$ python3 -q
>>> import numpy as np
>>> import numpy.linalg as la
>>> np.set_printoptions(precision=4, suppress=True, linewidth=200)
>>> rnd = lambda a: np.round(a, 4) + 0
>>> A = np.loadtxt("test9.csv", delimiter=",")
>>> rnd(A)
array([[ 0.6894,  0.0356, -0.5868, -1.7097,  1.9895,  1.1392],
       [-0.6894,  0.0958,  0.3584,  2.0765,  2.008 ,  0.2085],
       [ 1.2064,  0.2593,  0.5508, -0.322 ,  0.8965, -2.5033],
       [ 2.4128, -1.058 ,  0.3509,  1.0254, -0.3354,  0.8784],
       [-0.8617, -2.3437,  1.4834, -0.684 ,  0.2737, -0.1457],
       [-0.1723, -1.5198, -2.429 ,  0.3769,  0.1376, -0.7742]])
>>> np.allclose(A, A.T)
False
>>> np.allclose(A @ A.T, A.T @ A)
True
>>> rnd(np.trace(A))
np.float64(1.861)
>>> O, r_ = la.qr(A)
>>> rnd(r_)
array([[-3.,  0.,  0.,  0.,  0.,  0.],
       [ 0., -3.,  0.,  0.,  0.,  0.],
       [ 0.,  0., -3.,  0.,  0.,  0.],
       [ 0.,  0.,  0., -3.,  0.,  0.],
       [ 0.,  0.,  0.,  0., -3.,  0.],
       [ 0.,  0.,  0.,  0.,  0., -3.]])
>>> rnd(np.abs(np.diag(r_)))
array([3., 3., 3., 3., 3., 3.])
>>> np.allclose(r_.T @ r_, A.T @ A)
True
>>> rnd(np.trace(O @ O.T))
np.float64(6.0)
>>> rnd(la.svd(A, compute_uv=False))
array([3., 3., 3., 3., 3., 3.])
>>> rnd(la.norm(A, axis=0))
array([3., 3., 3., 3., 3., 3.])
>>> print(rnd(A @ A.T))
[[9. 0. 0. 0. 0. 0.]
 [0. 9. 0. 0. 0. 0.]
 [0. 0. 9. 0. 0. 0.]
 [0. 0. 0. 9. 0. 0.]
 [0. 0. 0. 0. 9. 0.]
 [0. 0. 0. 0. 0. 9.]]
>>> rnd(A[:, 5] @ A[:, 1])
np.float64(0.0)
>>> data = np.loadtxt("x.csv", delimiter=",")
>>> data
array([[ 0.,  4.,  3.,  0., -2.],
       [-2.,  0.,  4.,  3.,  0.],
       [ 0., -2.,  0.,  4.,  3.],
       [ 3.,  0., -2.,  0.,  4.],
       [ 4.,  3.,  0., -2.,  0.]])
>>> rnd(np.sort(np.abs(np.fft.fft(data[0])))), rnd(np.sort(la.svd(data, compute_uv=False)))
(array([0.9649, 0.9649, 5.    , 7.6856, 7.6856]), array([0.9649, 0.9649, 5.    , 7.6856, 7.6856]))
>>> data @ np.ones(5)
array([5., 5., 5., 5., 5.])
>>> np.allclose(data @ data.T, data.T @ data)
True
>>> data @ (-1.0) ** np.arange(5)
array([-3., -1.,  1.,  5.,  3.])
>>> print((data @ data)[0])
[-16. -12.  16.  28.   9.]
>>> x = np.array([2, 0, 2, -1, 1])
>>> la.norm(data @ x) <= la.norm(data, 2) * la.norm(x) + 1e-9
np.True_
>>> data @ (2 * x)
array([ 8.,  2., -2., 12., 20.])
